% python3 -q
>>> import numpy as np
>>> np.set_printoptions(precision=2, suppress=True, linewidth=160, sign=" ")
>>> O, _ = np.linalg.qr(np.array([[0.3, 1.2, -0.2, 0.1, -0.2, -0.3, -1.1, 1.0, 1.1],
...     [-0.5, 1.2, -1.2, 0.8, 0.2, -0.2, 0.7, -1.3, -0.6],
...     [0.0, 0.3, 0.4, 0.0, -0.6, 0.9, -0.5, -1.4, -0.2],
...     [0.4, 0.1, -0.8, -0.2, 0.4, 1.6, 0.2, -0.7, 0.1],
...     [-0.1, -0.5, 0.2, 0.9, -0.4, 0.6, -1.4, -0.6, 1.0],
...     [0.3, 0.0, 1.7, 1.1, -1.3, -0.5, 0.6, -1.8, -0.1],
...     [1.6, 1.8, -0.1, 0.7, 0.1, -1.0, 1.5, 0.6, 0.4],
...     [0.6, 1.8, 0.3, 0.7, -0.8, 0.0, -1.3, -0.1, -0.7],
...     [-1.0, 0.9, 1.5, 0.2, 1.5, 0.0, 1.3, -1.6, 0.8]]))
>>> A = -2 * O
>>> A
array([[ 0.28,  0.68, -0.15,  0.3 , -0.51, -0.13, -0.8 ,  0.56, -1.45],
       [-0.47,  1.04, -1.  , -1.05, -0.09, -0.26,  0.72, -0.04, -0.08],
       [ 0.  ,  0.2 ,  0.28,  0.24, -0.84,  0.92,  0.54, -1.32, -0.48],
       [ 0.38, -0.11, -0.53,  0.11,  0.5 ,  1.52,  0.46,  0.87, -0.13],
       [-0.09, -0.3 ,  0.15, -1.34,  0.4 ,  0.61, -1.14, -0.47, -0.2 ],
       [ 0.28, -0.13,  1.29, -0.89, -0.39, -0.11,  0.8 ,  0.71, -0.34],
       [ 1.51,  0.52,  0.1 , -0.05,  0.94, -0.35,  0.23, -0.6 , -0.14],
       [ 0.56,  0.96,  0.24, -0.07, -0.8 ,  0.4 , -0.59,  0.29,  1.21],
       [-0.94,  1.05,  0.92,  0.4 ,  0.96,  0.28, -0.05,  0.01, -0.04]])
>>> np.linalg.norm(A, axis=0)
array([ 2.,  2.,  2.,  2.,  2.,  2.,  2.,  2.,  2.])
>>> np.round(np.linalg.pinv(A), 2) + 0
array([[ 0.07, -0.12,  0.  ,  0.09, -0.02,  0.07,  0.38,  0.14, -0.24],
       [ 0.17,  0.26,  0.05, -0.03, -0.07, -0.03,  0.13,  0.24,  0.26],
       [-0.04, -0.25,  0.07, -0.13,  0.04,  0.32,  0.02,  0.06,  0.23],
       [ 0.08, -0.26,  0.06,  0.03, -0.33, -0.22, -0.01, -0.02,  0.1 ],
       [-0.13, -0.02, -0.21,  0.13,  0.1 , -0.1 ,  0.24, -0.2 ,  0.24],
       [-0.03, -0.06,  0.23,  0.38,  0.15, -0.03, -0.09,  0.1 ,  0.07],
       [-0.2 ,  0.18,  0.13,  0.11, -0.29,  0.2 ,  0.06, -0.15, -0.01],
       [ 0.14, -0.01, -0.33,  0.22, -0.12,  0.18, -0.15,  0.07,  0.  ],
       [-0.36, -0.02, -0.12, -0.03, -0.05, -0.09, -0.04,  0.3 , -0.01]])
>>> round(float(A[:, 0] @ A[:, 6]), 2)
-0.0
>>> np.round(A.T @ A, 2) + 0
array([[ 4.,  0.,  0.,  0.,  0.,  0.,  0.,  0.,  0.],
       [ 0.,  4.,  0.,  0.,  0.,  0.,  0.,  0.,  0.],
       [ 0.,  0.,  4.,  0.,  0.,  0.,  0.,  0.,  0.],
       [ 0.,  0.,  0.,  4.,  0.,  0.,  0.,  0.,  0.],
       [ 0.,  0.,  0.,  0.,  4.,  0.,  0.,  0.,  0.],
       [ 0.,  0.,  0.,  0.,  0.,  4.,  0.,  0.,  0.],
       [ 0.,  0.,  0.,  0.,  0.,  0.,  4.,  0.,  0.],
       [ 0.,  0.,  0.,  0.,  0.,  0.,  0.,  4.,  0.],
       [ 0.,  0.,  0.,  0.,  0.,  0.,  0.,  0.,  4.]])
>>> rng = np.random.default_rng(32120)
>>> labels = rng.permutation(9)
>>> labels
array([ 6,  3,  4,  8,  7,  5,  2,  1,  0])
>>> A2 = A[labels][:, labels]
>>> np.allclose(A2, A)
False
>>> round(np.trace(A2), 2)
np.float64(2.49)
>>> arr = np.load("x.npy")
>>> arr
array([[ 2,  1,  2,  2,  2,  4,  3,  4,  2,  2,  4,  3,  1],
       [ 0, -1,  0,  0,  0,  2,  1,  2,  0,  0,  2,  1, -1],
       [-4, -5, -4, -4, -4, -2, -3, -2, -4, -4, -2, -3, -5],
       [ 6,  5,  6,  6,  6,  8,  7,  8,  6,  6,  8,  7,  5],
       [ 6,  5,  6,  6,  6,  8,  7,  8,  6,  6,  8,  7,  5],
       [ 0, -1,  0,  0,  0,  2,  1,  2,  0,  0,  2,  1, -1],
       [ 0, -1,  0,  0,  0,  2,  1,  2,  0,  0,  2,  1, -1],
       [ 2,  1,  2,  2,  2,  4,  3,  4,  2,  2,  4,  3,  1],
       [ 0, -1,  0,  0,  0,  2,  1,  2,  0,  0,  2,  1, -1],
       [ 1,  0,  1,  1,  1,  3,  2,  3,  1,  1,  3,  2,  0],
       [ 1,  0,  1,  1,  1,  3,  2,  3,  1,  1,  3,  2,  0],
       [ 6,  5,  6,  6,  6,  8,  7,  8,  6,  6,  8,  7,  5],
       [-3, -4, -3, -3, -3, -1, -2, -1, -3, -3, -1, -2, -4],
       [-2, -3, -2, -2, -2,  0, -1,  0, -2, -2,  0, -1, -3]])
>>> np.round(np.trace(np.linalg.pinv(arr) @ arr), 2)
np.float64(2.0)
>>> np.abs(np.diag(np.linalg.qr(arr)[1])) > 1e-9
array([ True,  True, False, False, False, False, False, False, False, False, False, False, False])
>>> np.unique(arr.round(6), axis=0).shape
(7, 13)
>>> U, sv, Vt = np.linalg.svd(arr)
>>> sv.round(2) + 0
array([ 46.58,  12.05,   0.  ,   0.  ,   0.  ,   0.  ,   0.  ,   0.  ,   0.  ,   0.  ,   0.  ,   0.  ,   0.  ])
>>> A2 = U[:, :2] @ np.diag(sv[:2]) @ Vt[:2]
>>> round(float(np.abs(arr - A2).max()), 2)
0.0
>>> np.linalg.cond(arr) > 100
np.True_
>>> np.argsort(-np.linalg.norm(arr, axis=0).round(6), kind="stable")[:3]
array([  5,   7,  10])
>>> [round(float(x), 2) for x in np.linalg.svd(arr, compute_uv=False)[:3]]
[46.58, 12.05, 0.0]
>>> round(float(np.linalg.norm(arr, 2) / np.linalg.norm(arr)), 2)
0.97
>>> round(float(np.linalg.norm(arr[12] - arr[6])), 2)
10.82
>>> np.round(np.linalg.norm(arr, 2), 2)
np.float64(46.58)
>>> np.linalg.norm(arr, axis=0)
array([ 12.12,  11.45,  12.12,  12.12,  12.12,  16.22,  13.82,  16.22,  12.12,  12.12,  16.22,  13.82,  11.45])
>>> arr[12] @ arr[6]
np.int64(-2)
>>> np.linalg.norm(arr, axis=1)
array([  9.59,   4.  ,  13.27,  23.58,  23.58,   4.  ,   4.  ,   9.59,   4.  ,   6.4 ,   6.4 ,  23.58,   9.85,   6.63])
>>> np.linalg.norm(arr, axis=1).argmax()
np.int64(3)
>>> round(float(np.linalg.norm(arr[12], 1)), 2), round(np.linalg.norm(arr[12], np.inf), 2)
(33.0, np.float64(4.0))
>>> np.round(np.linalg.norm(arr) ** 2 / np.linalg.norm(arr, 2) ** 2, 2)
np.float64(1.07)
>>> round(float(np.linalg.norm(arr, "nuc")), 2)
58.63
>>> F = np.load("data.npy")
>>> F
array([[-0.09,  0.5 , -0.39, -0.03,  0.16,  0.61,  0.35, -0.24,  0.08],
       [ 0.23, -0.43,  0.08, -0.08,  0.03,  0.57, -0.32,  0.1 ,  0.56],
       [ 0.09, -0.37, -0.34,  0.54,  0.15, -0.1 ,  0.53,  0.35,  0.13],
       [ 0.21, -0.2 , -0.1 , -0.54, -0.06,  0.26,  0.19,  0.47, -0.54],
       [ 0.18,  0.4 , -0.17, -0.27, -0.46, -0.28,  0.11,  0.39,  0.51],
       [-0.03, -0.46, -0.3 , -0.37, -0.27, -0.18,  0.28, -0.6 ,  0.11],
       [-0.12, -0.02, -0.76, -0.02,  0.18, -0.14, -0.58,  0.09, -0.08],
       [ 0.91,  0.15, -0.06,  0.07,  0.21, -0.14, -0.04, -0.26, -0.1 ],
       [-0.12,  0.01,  0.12, -0.45,  0.77, -0.27,  0.16,  0.08,  0.29]])
>>> labels = rng.permutation(9)
>>> labels
array([ 6,  1,  5,  2,  3,  7,  0,  4,  8])
>>> A2 = F[labels][:, labels]
>>> np.sort(np.abs(np.linalg.eigvals(A2)))
array([ 1.,  1.,  1.,  1.,  1.,  1.,  1.,  1.,  1.])
>>> round(float(np.linalg.det(A2)), 2), round(np.linalg.det(F[labels]), 2)
(1.0, np.float64(-1.0))
>>> gram = A.T @ A
>>> np.trace(gram), np.round((A ** 2).sum(), 2)
(np.float64(36.0), np.float64(36.0))
>>> np.allclose(gram, gram.T)
True
>>> (A @ A.T).shape
(9, 9)
>>> np.linalg.matrix_rank(gram)
np.int64(9)
>>> np.diag(gram)
array([ 4.,  4.,  4.,  4.,  4.,  4.,  4.,  4.,  4.])
>>> labels = rng.permutation(9)
>>> A2 = F[:, labels] * rng.choice([-1, 1], 9)
>>> A2
array([[ 0.35, -0.39, -0.5 , -0.09,  0.08, -0.03,  0.61,  0.24, -0.16],
       [-0.32,  0.08,  0.43,  0.23,  0.56, -0.08,  0.57, -0.1 , -0.03],
       [ 0.53, -0.34,  0.37,  0.09,  0.13,  0.54, -0.1 , -0.35, -0.15],
       [ 0.19, -0.1 ,  0.2 ,  0.21, -0.54, -0.54,  0.26, -0.47,  0.06],
       [ 0.11, -0.17, -0.4 ,  0.18,  0.51, -0.27, -0.28, -0.39,  0.46],
       [ 0.28, -0.3 ,  0.46, -0.03,  0.11, -0.37, -0.18,  0.6 ,  0.27],
       [-0.58, -0.76,  0.02, -0.12, -0.08, -0.02, -0.14, -0.09, -0.18],
       [-0.04, -0.06, -0.15,  0.91, -0.1 ,  0.07, -0.14,  0.26, -0.21],
       [ 0.16,  0.12, -0.01, -0.12,  0.29, -0.45, -0.27, -0.08, -0.77]])
>>> U, _, Vt = np.linalg.svd(F.T @ A2)
>>> np.round(np.linalg.lstsq(F, A2)[0], 2) + 0
array([[ 0.,  0.,  0.,  1.,  0.,  0.,  0.,  0.,  0.],
       [ 0.,  0., -1.,  0.,  0.,  0.,  0.,  0.,  0.],
       [ 0.,  1.,  0.,  0.,  0.,  0.,  0.,  0.,  0.],
       [ 0.,  0.,  0.,  0.,  0.,  1.,  0.,  0.,  0.],
       [ 0.,  0.,  0.,  0.,  0.,  0.,  0.,  0., -1.],
       [ 0.,  0.,  0.,  0.,  0.,  0.,  1.,  0.,  0.],
       [ 1.,  0.,  0.,  0.,  0.,  0.,  0.,  0.,  0.],
       [ 0.,  0.,  0.,  0.,  0.,  0.,  0., -1.,  0.],
       [ 0.,  0.,  0.,  0.,  1.,  0.,  0.,  0.,  0.]])
>>> np.round(U @ Vt, 2) + 0
array([[ 0.,  0.,  0.,  1.,  0.,  0.,  0.,  0.,  0.],
       [ 0.,  0., -1.,  0.,  0.,  0.,  0.,  0.,  0.],
       [ 0.,  1.,  0.,  0.,  0.,  0.,  0.,  0.,  0.],
       [ 0.,  0.,  0.,  0.,  0.,  1.,  0.,  0.,  0.],
       [ 0.,  0.,  0.,  0.,  0.,  0.,  0.,  0., -1.],
       [ 0.,  0.,  0.,  0.,  0.,  0.,  1.,  0.,  0.],
       [ 1.,  0.,  0.,  0.,  0.,  0.,  0.,  0.,  0.],
       [ 0.,  0.,  0.,  0.,  0.,  0.,  0., -1.,  0.],
       [ 0.,  0.,  0.,  0.,  1.,  0.,  0.,  0.,  0.]])
